$ python3 -q
>>> import numpy as np
>>> from numpy import linalg as LA
>>> np.set_printoptions(precision=3, suppress=True, linewidth=100)
>>> tidy = lambda a: np.round(a, 3) + 0
>>> A = np.load("a.npy")
>>> A
array([[ 0.485,  0.041, -0.313,  0.091,  1.53 ,  0.802],
       [-0.902,  0.02 ,  0.801, -0.11 , -2.763, -0.956],
       [ 0.43 , -0.025, -0.692,  0.133,  2.204,  0.716],
       [-2.398,  0.113,  2.289,  0.206, -6.752, -2.292],
       [ 1.327, -0.168, -1.316,  0.133,  3.99 ,  1.252],
       [-0.737,  0.057,  0.9  , -0.08 , -2.173, -0.618],
       [-0.649,  0.051,  0.507,  0.009, -1.922, -0.739],
       [ 0.218, -0.1  , -0.055, -0.087,  0.206,  0.091],
       [-0.301, -0.067,  0.439,  0.052, -1.021, -0.234],
       [-0.706,  0.031,  0.838,  0.199, -2.477, -0.983],
       [-0.973, -0.07 ,  0.671, -0.025, -2.715, -0.853],
       [ 0.974,  0.03 , -1.024,  0.013,  2.735,  0.78 ],
       [ 1.974, -0.038, -1.991,  0.092,  6.387,  1.977],
       [-0.898, -0.134,  0.992,  0.004, -2.846, -0.91 ],
       [-0.147,  0.008,  0.073,  0.069, -0.147, -0.029],
       [-0.402,  0.034,  0.673, -0.059, -2.179, -0.617],
       [ 0.699,  0.106, -0.524, -0.167,  1.9  ,  0.68 ],
       [-0.644, -0.034,  0.7  ,  0.03 , -2.236, -0.701],
       [ 0.252, -0.094, -0.345, -0.045,  0.746,  0.001],
       [ 1.095, -0.073, -1.104,  0.192,  3.37 ,  1.068],
       [ 0.343,  0.127, -0.421, -0.005,  1.216,  0.151],
       [ 0.474, -0.077, -0.448, -0.043,  1.485,  0.553],
       [-2.279,  0.006,  2.406,  0.141, -6.925, -2.293],
       [-1.112,  0.099,  1.059,  0.005, -3.505, -1.143],
       [-1.249,  0.015,  1.27 ,  0.073, -4.071, -1.125],
       [-1.377, -0.106,  1.28 , -0.021, -3.767, -1.41 ],
       [-1.657,  0.011,  1.632, -0.003, -4.924, -1.713],
       [ 1.626, -0.149, -1.402,  0.099,  4.731,  1.631],
       [ 1.388, -0.045, -1.33 , -0.041,  4.288,  1.486],
       [ 0.692,  0.018, -0.62 ,  0.06 ,  1.894,  0.599],
       [-0.219,  0.079,  0.067,  0.057, -0.478, -0.147],
       [-0.528,  0.211,  0.532,  0.03 , -1.735, -0.435],
       [-0.233, -0.081,  0.015,  0.128, -0.397, -0.195],
       [ 0.78 ,  0.124, -0.769,  0.015,  2.135,  0.864],
       [ 0.094,  0.041, -0.192,  0.147,  0.279,  0.297],
       [ 1.384,  0.094, -1.427,  0.054,  4.099,  1.408],
       [ 0.447, -0.008, -0.402,  0.063,  1.336,  0.489],
       [-0.939,  0.127,  1.021, -0.039, -3.018, -0.868],
       [ 1.066, -0.015, -0.846,  0.13 ,  2.68 ,  0.999],
       [ 1.049,  0.095, -1.124,  0.055,  3.355,  1.225],
       [ 0.649, -0.155, -0.484, -0.129,  1.869,  0.661],
       [-0.769,  0.075,  0.97 , -0.015, -3.02 , -1.095],
       [ 0.206,  0.097, -0.1  ,  0.083,  0.95 ,  0.434],
       [-0.31 ,  0.056,  0.425,  0.076, -1.096, -0.309]])
>>> Ac = A - A.mean(axis=0)
>>> V = LA.svd(Ac)[2][:1]
>>> A2 = Ac - Ac @ V.T @ V
>>> tidy(np.diag(V.T @ V))
array([0.081, 0.   , 0.08 , 0.   , 0.755, 0.084])
>>> tidy(LA.norm(A2) / LA.norm(Ac))
np.float64(0.06)
>>> LA.norm(A2, axis=1).round(6).argmax()
np.int64(0)
